$ python -q
>>> import numpy as np
>>> np.set_printoptions(precision=3, suppress=True, linewidth=140, sign=" ")
>>> def rnd(a):
...     return np.round(a, 3) + 0
... 
>>> X = np.loadtxt("w.csv", delimiter=",")
>>> rnd(X)
array([[ 1.   ,  0.   ,  0.   ,  0.   ,  0.   ],
       [ 0.   ,  1.   ,  0.   ,  0.   ,  0.   ],
       [ 0.   ,  0.   ,  1.   ,  0.   ,  0.   ],
       [ 0.   ,  0.   ,  0.   ,  0.809,  0.588],
       [ 0.   ,  0.   ,  0.   , -0.588,  0.809]])
>>> # splits into 4 blocks
>>> rnd(np.linalg.det(2 * X)), rnd(np.linalg.det(X))
(np.float64(32.0), np.float64(1.0))
>>> rnd(np.linalg.det(X.T))
np.float64(1.0)
>>> rnd(np.poly(X))
array([ 1.   , -4.618,  8.854, -8.854,  4.618, -1.   ])
>>> rnd(np.einsum("ii->", X))
np.float64(4.618)
>>> rnd(np.einsum("ij,ji->", X, X))
np.float64(3.618)
>>> rnd(np.linalg.det(X[::-1]))
np.float64(1.0)
>>> print(rnd(np.linalg.eigvals(X)))
[ 0.809+0.588j  0.809-0.588j  1.   +0.j     1.   +0.j     1.   +0.j   ]
>>> P = np.triu(np.array([[-6, -5, 3, 1, 1],
...     [-8, 8, 9, 0, 4],
...     [-1, -9, 8, -3, 1],
...     [-6, -5, 1, 2, 5],
...     [5, 4, -9, -6, 4]]), 1) + np.eye(5)
>>> other = P @ X @ np.linalg.inv(P)
>>> rnd(other)
array([[ 1.   ,  0.   ,  0.   , -0.779,  4.291],
       [ 0.   ,  1.   ,  0.   , -2.351, 10.992],
       [ 0.   ,  0.   ,  1.   , -0.015, -1.88 ],
       [ 0.   ,  0.   ,  0.   , -2.13 , 15.282],
       [ 0.   ,  0.   ,  0.   , -0.588,  3.748]])
>>> print(rnd(P @ X - X @ P))
[[ 0.     0.     0.    -0.779  0.397]
 [ 0.     0.     0.    -2.351 -0.764]
 [ 0.     0.     0.    -0.015 -1.954]
 [ 0.     0.     0.    -2.939  0.   ]
 [ 0.     0.     0.     0.     2.939]]
